$ python -q
>>> import numpy as np
>>> from numpy import linalg as LA
>>> np.set_printoptions(precision=1, suppress=True, linewidth=100, legacy="1.25")
>>> tidy = lambda a: np.round(a, 1) + 0
>>> X = np.loadtxt("w.csv", delimiter=",")
>>> X
array([[ 4.,  2., -2., -1.],
       [ 4.,  2.,  2., -2.],
       [-6., -3., -3., -1.],
       [ 4.,  2., -2.,  3.]])
>>> (X + X.T) / 2
array([[ 4. ,  3. , -4. ,  1.5],
       [ 3. ,  2. , -0.5,  0. ],
       [-4. , -0.5, -3. , -1.5],
       [ 1.5,  0. , -1.5,  3. ]])
>>> np.trace(X)
6.0
>>> U, sigma, Vh = LA.svd(X)
>>> np.argmax(sigma[:-1] / (sigma[1:] + 1e-6)) + 1
3
>>> M2 = U[:, :3] @ np.diag(sigma[:3]) @ Vh[:3]
>>> tidy(M2)
array([[ 4.,  2., -2., -1.],
       [ 4.,  2.,  2., -2.],
       [-6., -3., -3., -1.],
       [ 4.,  2., -2.,  3.]])
>>> LA.matrix_rank(X, rtol=0.05)
3
>>> LA.matrix_rank(M2)
3
>>> tidy(LA.norm(X - M2) / LA.norm(X))
0.0
>>> W1 = np.array([[0, -3, -4, -2, 0, 4],
...     [1, -4, -4, 2, -4, 4],
...     [2, 3, 0, 4, 1, 3],
...     [2, -2, 3, -3, 2, -1]])
>>> beta = np.array([6, 8, -4, -1, -8, 3])
>>> hid = np.maximum(M2 @ W1 + beta, 0)
>>> (hid > 0).astype(int)
array([[1, 0, 0, 0, 0, 1],
       [1, 0, 0, 1, 0, 1],
       [0, 1, 1, 0, 0, 0],
       [1, 0, 0, 0, 0, 1]])
>>> basis = np.array([[2, 1, 0], [2, 2, 2], [2, 0, 1], [0, 0, 0], [1, 0, 1], [1, 1, 2]])
>>> tidy(hid @ basis)
array([[ 26.,  24.,  44.],
       [ 51.,  43.,  70.],
       [120.,  62.,  91.],
       [ 38.,  28.,  36.]])
>>> W1 @ basis
array([[-10,  -2,  -2],
       [-14,  -3,  -8],
       [ 14,  11,  13],
       [  7,  -3,  -1]])
>>> (hid @ basis).round(6).argmax(axis=1)
array([2, 2, 0, 0])
>>> print(LA.matrix_rank(X, rtol=0.1))
3
>>> tidy(LA.norm(X, 2) / LA.norm(X))
0.9
>>> print(LA.cond(X) > 100)
True
>>> J = np.load("sample15.npy")
>>> J
array([[0, 0, 0, 0, 0, 0, 2, 0],
       [0, 0, 0, 2, 0, 0, 0, 0],
       [0, 3, 0, 0, 0, 0, 0, 0],
       [0, 0, 0, 0, 0, 0, 0, 0],
       [0, 0, 0, 0, 2, 0, 0, 0],
       [0, 0, 0, 0, 0, 3, 0, 0],
       [0, 0, 0, 0, 0, 0, 0, 0],
       [0, 0, 0, 0, 0, 0, 0, 3]])
>>> M2 = np.array([[-1, -3, 2], [2, -1, 0], [-3, 3, 0], [2, 0, 0]])
>>> print(LA.matrix_rank(np.vstack([X, M2.T])))
4
>>> np.einsum("ij->j", X)
array([ 6.,  3., -5., -1.])
>>> LA.matrix_rank(X @ M2)
3
>>> np.einsum("ik,kj->ij", X, M2)
array([[  4., -20.,   8.],
       [-10.,  -8.,   8.],
       [  7.,  12., -12.],
       [ 12., -20.,   8.]])
>>> blk = np.stack([J, 4 * J, J[::-1]])
>>> print((blk @ J.T).shape)
(3, 8, 8)
>>> np.einsum("bij,cij->bc", blk, blk)
array([[ 39, 156,   0],
       [156, 624,   0],
       [  0,   0,  39]])
>>> blk.sum(axis=0)
array([[ 0,  0,  0,  0,  0,  0, 10,  3],
       [ 0,  0,  0, 10,  0,  0,  0,  0],
       [ 0, 15,  0,  0,  0,  3,  0,  0],
       [ 0,  0,  0,  0,  2,  0,  0,  0],
       [ 0,  0,  0,  0, 10,  0,  0,  0],
       [ 0,  3,  0,  0,  0, 15,  0,  0],
       [ 0,  0,  0,  2,  0,  0,  0,  0],
       [ 0,  0,  0,  0,  0,  0,  2, 15]])
